In [1]: import numpy as np

In [2]: import numpy.linalg as la

In [3]: np.set_printoptions(precision=1, suppress=True, linewidth=100)

In [4]: tidy = lambda a: np.round(a, 1) + 0

In [5]: A = np.load("w.npy")

In [6]: A
Out[6]: 
array([[ 3,  6,  0,  9, -3,  9],
       [ 3,  6,  0,  9, -3,  9],
       [ 2,  4,  0,  6, -2,  6],
       [ 5, 10,  0, 15, -5, 15]])

In [7]: U, sig, vt = la.svd(A)

In [8]: tidy(sig)
Out[8]: array([33.6,  0. ,  0. ,  0. ])

In [9]: other = U[:, :1] @ np.diag(sig[:1]) @ vt[:1]

In [10]: tidy(other)
Out[10]: 
array([[ 3.,  6.,  0.,  9., -3.,  9.],
       [ 3.,  6.,  0.,  9., -3.,  9.],
       [ 2.,  4.,  0.,  6., -2.,  6.],
       [ 5., 10.,  0., 15., -5., 15.]])

In [11]: la.matrix_rank(A, rtol=0.05)
Out[11]: np.int64(1)

In [12]: print([round(float(x), 1) for x in la.svd(A, compute_uv=False)[:3]])
[33.6, 0.0, 0.0]

In [13]: np.argsort(-la.norm(A, axis=0).round(6), kind="stable")[:3]
Out[13]: array([3, 5, 1])

In [14]: feats = np.array([[-3, -3, 3, -2],
    ...:     [3, -3, -2, 0],
    ...:     [0, 3, 1, -1],
    ...:     [2, -4, -3, 0],
    ...:     [0, 0, 0, 0],
    ...:     [-3, 0, 4, -3],
    ...:     [-3, -3, 3, -2],
    ...:     [3, -3, -2, 0],
    ...:     [0, 0, 0, 0],
    ...:     [-1, 2, 0, -1],
    ...:     [-3, 0, 4, -3],
    ...:     [0, 0, 0, 0]])

In [15]: feats
Out[15]: 
array([[-3, -3,  3, -2],
       [ 3, -3, -2,  0],
       [ 0,  3,  1, -1],
       [ 2, -4, -3,  0],
       [ 0,  0,  0,  0],
       [-3,  0,  4, -3],
       [-3, -3,  3, -2],
       [ 3, -3, -2,  0],
       [ 0,  0,  0,  0],
       [-1,  2,  0, -1],
       [-3,  0,  4, -3],
       [ 0,  0,  0,  0]])

In [16]: feats.reshape(2, -1)
Out[16]: 
array([[-3, -3,  3, -2,  3, -3, -2,  0,  0,  3,  1, -1,  2, -4, -3,  0,  0,  0,  0,  0, -3,  0,
         4, -3],
       [-3, -3,  3, -2,  3, -3, -2,  0,  0,  0,  0,  0, -1,  2,  0, -1, -3,  0,  4, -3,  0,  0,
         0,  0]])

In [17]: print(feats.reshape(-1, 2))
[[-3 -3]
 [ 3 -2]
 [ 3 -3]
 [-2  0]
 [ 0  3]
 [ 1 -1]
 [ 2 -4]
 [-3  0]
 [ 0  0]
 [ 0  0]
 [-3  0]
 [ 4 -3]
 [-3 -3]
 [ 3 -2]
 [ 3 -3]
 [-2  0]
 [ 0  0]
 [ 0  0]
 [-1  2]
 [ 0 -1]
 [-3  0]
 [ 4 -3]
 [ 0  0]
 [ 0  0]]

In [18]: t3 = feats.reshape(12, 2, -1)

In [19]: print(t3.sum(axis=1))
[[ 0 -5]
 [ 1 -3]
 [ 1  2]
 [-1 -4]
 [ 0  0]
 [ 1 -3]
 [ 0 -5]
 [ 1 -3]
 [ 0  0]
 [-1  1]
 [ 1 -3]
 [ 0  0]]

In [20]: print(np.einsum("ihd,jhd->hij", t3, t3).shape)
(2, 12, 12)

In [21]: M = np.loadtxt("a.csv", delimiter=",")

In [22]: M
Out[22]: 
array([[ 1.7, -1. ,  2.6, -0.9,  1.3],
       [-0.5,  0. , -0.1, -1. , -0.1],
       [-0.6, -0.2,  2.3,  0. ,  1.2],
       [-0.9, -0.6, -0.2, -2. , -0.1],
       [ 0.7, -0.7, -0.8,  0.2, -0.4],
       [-0.4,  0.3,  2.6,  1.9,  1.3],
       [ 0. ,  0.6, -0.3,  1.8, -0.2],
       [-0.2, -0.9,  1.5,  1.3,  0.7],
       [-0.3, -0.1, -3.6,  0.7, -1.8],
       [ 1.9,  1.1, -1.6,  0.7, -0.8],
       [ 0. ,  2.1, -0.4, -0.5, -0.3],
       [-0.6, -1. , -1.6, -0.7, -0.8],
       [-0.9, -0.4,  2. ,  0.7,  1. ]])

In [23]: th = np.radians(135)

In [24]: r_ = np.eye(5)

In [25]: r_[1, 1] = r_[2, 2] = np.cos(th)

In [26]: r_[1, 2], r_[2, 1] = -np.sin(th), np.sin(th)

In [27]: tidy(r_)
Out[27]: 
array([[ 1. ,  0. ,  0. ,  0. ,  0. ],
       [ 0. , -0.7, -0.7,  0. ,  0. ],
       [ 0. ,  0.7, -0.7,  0. ,  0. ],
       [ 0. ,  0. ,  0. ,  1. ,  0. ],
       [ 0. ,  0. ,  0. ,  0. ,  1. ]])

In [28]: other = M @ r_.T

In [29]: np.allclose(M @ M.T, other @ other.T)
Out[29]: True

In [30]: tidy(other)
Out[30]: 
array([[ 1.7, -1.1, -2.5, -0.9,  1.3],
       [-0.5,  0.1,  0.1, -1. , -0.1],
       [-0.6, -1.5, -1.8,  0. ,  1.2],
       [-0.9,  0.6, -0.3, -2. , -0.1],
       [ 0.7,  1.1,  0.1,  0.2, -0.4],
       [-0.4, -2.1, -1.6,  1.9,  1.3],
       [ 0. , -0.2,  0.6,  1.8, -0.2],
       [-0.2, -0.4, -1.7,  1.3,  0.7],
       [-0.3,  2.6,  2.5,  0.7, -1.8],
       [ 1.9,  0.4,  1.9,  0.7, -0.8],
       [ 0. , -1.2,  1.8, -0.5, -0.3],
       [-0.6,  1.8,  0.4, -0.7, -0.8],
       [-0.9, -1.1, -1.7,  0.7,  1. ]])

In [31]: Ac = M - M.mean(axis=0)

In [32]: vecs = la.svd(Ac)[2][:4]

In [33]: other = Ac - Ac @ vecs.T @ vecs

In [34]: tidy(np.diag(vecs.T @ vecs))
Out[34]: array([1. , 1. , 0.8, 1. , 0.2])

In [35]: print(la.norm(other, axis=1).round(6).argmax())
2

In [36]: print(tidy(la.norm(other) / la.norm(Ac)))
0.0

In [37]: Ac = M - M.mean(axis=0)

In [38]: U, sig, vt = la.svd(Ac, full_matrices=False)

In [39]: tidy(vt[0] * np.sign(vt[0, np.abs(vt[0]).argmax()]))
Out[39]: array([ 0. , -0.1,  0.9,  0.1,  0.4])

In [40]: tidy(np.abs(vt[-1]))
Out[40]: array([0. , 0. , 0.4, 0. , 0.9])

In [41]: np.abs(U[:, 0]).argmax()
Out[41]: np.int64(8)

In [42]: J = np.array([[-4.0, -2.0, 0.0, -3.0],
    ...:     [8.0, 5.0, 0.0, 4.0],
    ...:     [-6.0, -2.0, 1.0, -4.0],
    ...:     [6.0, 2.0, 0.0, 5.0]])

In [43]: tidy(la.det(J[::-1]))
Out[43]: np.float64(6.0)

In [44]: tidy(la.eigvals(J).sum().real)
Out[44]: np.float64(7.0)

In [45]: tidy(la.eigvals(J))
Out[45]: array([1., 3., 1., 2.])

In [46]: tidy(np.abs(la.eigvals(J)).max())
Out[46]: np.float64(3.0)

In [47]: np.allclose(J @ J.T, J.T @ J)
Out[47]: False

In [48]: print(np.allclose(J, J.T))
False

In [49]: tidy(np.sort(np.abs(la.eigvals(J))))
Out[49]: array([1., 1., 2., 3.])

In [50]: J @ J
Out[50]: 
array([[-18.,  -8.,   0., -11.],
       [ 32.,  17.,   0.,  16.],
       [-22.,  -8.,   1., -14.],
       [ 22.,   8.,   0.,  15.]])

In [51]: tidy(la.matrix_power(J, 3))
Out[51]: 
array([[-58., -26.,   0., -33.],
       [104.,  53.,   0.,  52.],
       [-66., -26.,   1., -40.],
       [ 66.,  26.,   0.,  41.]])

In [52]: w1 = np.array([[-3, -1, -5], [8, 8, 0], [4, 0, 3], [-4, -9, 8]])

In [53]: c = np.array([5, 0, 5])

In [54]: H = np.maximum(J @ w1 + c, 0)

In [55]: la.matrix_rank(H)
Out[55]: np.int64(3)

In [56]: tidy((H > 0).mean(axis=0))
Out[56]: array([0.8, 0.5, 0.8])

In [57]: basis = np.array([[3, 0, 0], [-1, -2, 3], [2, -2, 2]])

In [58]: H @ basis
Out[58]: 
array([[ 26., -32.,  47.],
       [ 15.,   0.,   0.],
       [ 67., -64.,  90.],
       [ 30., -30.,  30.]])

In [59]: proj = np.triu(np.array([[0, 2, 1, -1], [-2, 2, 1, 0], [2, -2, 0, -2], [0, 2, -2, -1]]), 1) + np.eye(4)

In [60]: other = proj @ J @ la.inv(proj)

In [61]: tidy(np.poly(other))
Out[61]: array([  1.,  -7.,  17., -17.,   6.])

In [62]: np.trace(other), np.trace(J)
Out[62]: (np.float64(7.0), np.float64(7.0))

In [63]: print(other)
[[  0.   4.  -3. -10.]
 [  2.  -1.   0.   2.]
 [-18.  30. -11. -54.]
 [  6. -10.   4.  19.]]

In [64]: u = np.array([6, 1])

In [65]: np.polyval(u, other[0])
Out[65]: array([  1.,  25., -17., -59.])

In [66]: print(np.convolve(other[0], u))
[  0.  24. -14. -63. -10.]

In [67]: np.array([np.convolve(row, u, "same") for row in other])
Out[67]: 
array([[   0.,   24.,  -14.,  -63.],
       [  12.,   -4.,   -1.,   12.],
       [-108.,  162.,  -36., -335.],
       [  36.,  -54.,   14.,  118.]])

In [68]: other = np.array([[5, -6, -7], [1, 1, 6], [6, 9, 1], [7, 6, 6], [2, 8, -1], [0, 4, -3]])

In [69]: basis = np.array([[3, 3, 0, 3], [2, 1, 3, 1], [0, 0, 1, 1]])

In [70]: rng = np.random.default_rng(616)

In [71]: data = other @ basis + 0.3 * rng.normal(size=(6, 4))

In [72]: print(tidy(data))
[[  3.1   8.5 -25.5   2.3]
 [  5.1   4.2   9.    9.4]
 [ 36.3  27.2  28.2  27.8]
 [ 32.4  26.6  24.2  33.5]
 [ 21.8  13.9  23.2  13. ]
 [  7.9   4.1   9.6   1. ]]

In [73]: print(la.matrix_rank(data, rtol=0.1))
2

In [74]: tidy(la.norm(data, 2) / la.norm(data))
Out[74]: np.float64(1.0)

In [75]: round(np.log10(la.cond(data)))
Out[75]: 3

In [76]: np.argsort(-la.norm(data, axis=0).round(6), kind="stable")[:3]
Out[76]: array([0, 2, 3])

In [77]: [round(float(x), 1) for x in la.svd(data, compute_uv=False)[:3]]
Out[77]: [93.3, 28.3, 8.9]

In [78]: tidy(np.abs(la.svd(data)[2][-1]))
Out[78]: array([0.6, 0.8, 0.2, 0.2])

In [79]: np.abs(np.diag(la.qr(A)[1])) > 1e-9
Out[79]: array([ True, False, False, False])

In [80]: tidy(np.trace(la.pinv(A) @ A))
Out[80]: np.float64(1.0)

In [81]: print(tidy(data.ravel(order="F")))
[  3.1   5.1  36.3  32.4  21.8   7.9   8.5   4.2  27.2  26.6  13.9   4.1 -25.5   9.   28.2  24.2
  23.2   9.6   2.3   9.4  27.8  33.5  13.    1. ]

In [82]: print(tidy(data.reshape(-1, 2)))
[[  3.1   8.5]
 [-25.5   2.3]
 [  5.1   4.2]
 [  9.    9.4]
 [ 36.3  27.2]
 [ 28.2  27.8]
 [ 32.4  26.6]
 [ 24.2  33.5]
 [ 21.8  13.9]
 [ 23.2  13. ]
 [  7.9   4.1]
 [  9.6   1. ]]

In [83]: tidy(data.reshape(2, -1))
Out[83]: 
array([[  3.1,   8.5, -25.5,   2.3,   5.1,   4.2,   9. ,   9.4,  36.3,  27.2,  28.2,  27.8],
       [ 32.4,  26.6,  24.2,  33.5,  21.8,  13.9,  23.2,  13. ,   7.9,   4.1,   9.6,   1. ]])

In [84]: t3 = data.reshape(6, 2, -1)

In [85]: tidy(t3.transpose(1, 0, 2))
Out[85]: 
array([[[  3.1,   8.5],
        [  5.1,   4.2],
        [ 36.3,  27.2],
        [ 32.4,  26.6],
        [ 21.8,  13.9],
        [  7.9,   4.1]],

       [[-25.5,   2.3],
        [  9. ,   9.4],
        [ 28.2,  27.8],
        [ 24.2,  33.5],
        [ 23.2,  13. ],
        [  9.6,   1. ]]])

In [86]: tidy(t3.sum(axis=1))
Out[86]: 
array([[-22.5,  10.8],
       [ 14.2,  13.7],
       [ 64.5,  55. ],
       [ 56.5,  60. ],
       [ 45.1,  26.9],
       [ 17.5,   5.2]])

In [87]: tidy(np.einsum("ihd,ihd->ih", t3, t3))
Out[87]: 
array([[  81.4,  658. ],
       [  44.5,  169.9],
       [2061.9, 1565.7],
       [1753.4, 1703.7],
       [ 670.4,  706.8],
       [  80.1,   93.5]])

In [88]: tidy(t3[:, 0])
Out[88]: 
array([[ 3.1,  8.5],
       [ 5.1,  4.2],
       [36.3, 27.2],
       [32.4, 26.6],
       [21.8, 13.9],
       [ 7.9,  4.1]])

In [89]: tidy(np.swapaxes(t3, 1, 2)[0])
Out[89]: 
array([[  3.1, -25.5],
       [  8.5,   2.3]])

In [90]: Q, r_ = la.qr(data)

In [91]: tidy(Q @ r_)
Out[91]: 
array([[  3.1,   8.5, -25.5,   2.3],
       [  5.1,   4.2,   9. ,   9.4],
       [ 36.3,  27.2,  28.2,  27.8],
       [ 32.4,  26.6,  24.2,  33.5],
       [ 21.8,  13.9,  23.2,  13. ],
       [  7.9,   4.1,   9.6,   1. ]])

In [92]: print(np.allclose(r_.T @ r_, data.T @ data))
True

In [93]: Q.shape, r_.shape
Out[93]: ((6, 4), (4, 4))

In [94]: tidy(abs(r_[0, 0])), tidy(la.norm(data[:, 0]))
Out[94]: (np.float64(54.2), np.float64(54.2))

In [95]: tidy(np.abs(np.diag(r_)))
Out[95]: array([54.2,  7.2, 11.5,  1.2])

In [96]: tidy(Q.T @ Q)
Out[96]: 
array([[1., 0., 0., 0.],
       [0., 1., 0., 0.],
       [0., 0., 1., 0.],
       [0., 0., 0., 1.]])

In [97]: w1 = np.array([[-3, -3, 3, 3, 3, 3],
    ...:     [-2, 0, -1, 2, 3, 0],
    ...:     [-1, -3, -3, 3, 0, -2],
    ...:     [3, 2, -1, -1, -2, 2]])

In [98]: c = np.array([1, 0, 2, 2, 1, 3])

In [99]: H = np.maximum(data @ w1 + c, 0)

In [100]: la.matrix_rank(H)
Out[100]: np.int64(4)

In [101]: basis = np.array([[9, 2, 1], [6, 5, 0], [1, 2, 3], [5, 0, 8], [7, 0, 1], [2, 7, 5]])

In [102]: w1 @ basis
Out[102]: 
array([[  0,   6,  48],
       [ 12,  -6,  14],
       [-19, -37,   4],
       [ 23,  28,   0]])

In [103]: F = np.load("data.npy")

In [104]: print(F)
[[-0.5 -0.4  2.7  0.7]
 [-0.4 -2.  -0.3 -0.2]
 [ 2.7 -0.3  0.1  1.2]
 [ 0.7 -0.2  1.2 -1.6]]

In [105]: # symmetric, so the eigenvalues are real

In [106]: other = F + rng.integers(-2, 3, (4, 2)) @ rng.integers(-2, 3, (2, 4))

In [107]: other
Out[107]: 
array([[-3.5, -2.4,  4.7,  0.7],
       [ 0.6,  0. , -1.3, -0.2],
       [ 4.7,  3.7, -1.9,  1.2],
       [-3.3, -0.2,  3.2, -1.6]])

In [108]: tidy(la.svd(other - F, compute_uv=False))
Out[108]: array([7.5, 3.3, 0. , 0. ])

In [109]: la.matrix_rank(other - F, tol=1e-8)
Out[109]: np.int64(2)

In [110]: other - F
Out[110]: 
array([[-3., -2.,  2.,  0.],
       [ 1.,  2., -1.,  0.],
       [ 2.,  4., -2.,  0.],
       [-4.,  0.,  2.,  0.]])

In [111]: [round(float(x), 1) for x in la.svd(other, compute_uv=False)[:3]]
Out[111]: [9.7, 2.9, 2.2]

In [112]: la.cond(other) > 100
Out[112]: np.True_

In [113]: np.argsort(-la.norm(other, axis=0).round(6), kind="stable")[:3]
Out[113]: array([0, 2, 1])

In [114]: round(np.log10(la.cond(other)))
Out[114]: 2

In [115]: W0 = np.array([[0, -3, -3], [3, 0, -7], [3, 7, 0]])

In [116]: proj = np.triu(np.array([[4, 7, 0], [9, 8, 6], [9, 6, 4]]), 1) + np.eye(3)

In [117]: other = proj @ W0 @ la.inv(proj)

In [118]: print(tidy(np.poly(other)))
[ 1.  0. 67.  0.]

In [119]: la.matrix_rank(other)
Out[119]: np.int64(2)

In [120]: other = np.c_[feats[:, :1] @ np.array([[1]]), np.array([7, 3, 7, 7, 2, 4, 6, 7, 3, 7, 5, 6])]

In [121]: other
Out[121]: 
array([[-3,  7],
       [ 3,  3],
       [ 0,  7],
       [ 2,  7],
       [ 0,  2],
       [-3,  4],
       [-3,  6],
       [ 3,  7],
       [ 0,  3],
       [-1,  7],
       [-3,  5],
       [ 0,  6]])

In [122]: print(la.matrix_rank(np.c_[feats, other]))
5

In [123]: tidy(la.norm(la.qr(feats)[0].T @ other, axis=0) ** 2 / ((other ** 2).sum(axis=0) + 1e-12))
Out[123]: array([1. , 0.7])

In [124]: U, sig, vt = la.svd(W0)

In [125]: vecs = vt[:(sig > 1e-8).sum()]

In [126]: x = W0[2] + -3 * W0[0] + rng.integers(2) * np.eye(3)[2]

In [127]: x
Out[127]: array([ 3., 16., 10.])

In [128]: tidy(np.diag(vecs.T @ vecs))
Out[128]: array([0.3, 0.9, 0.9])

In [129]: tidy(la.norm(x - vecs.T @ vecs @ x))
Out[129]: np.float64(0.4)

In [130]: la.matrix_rank(np.vstack([W0, x]))
Out[130]: np.int64(3)
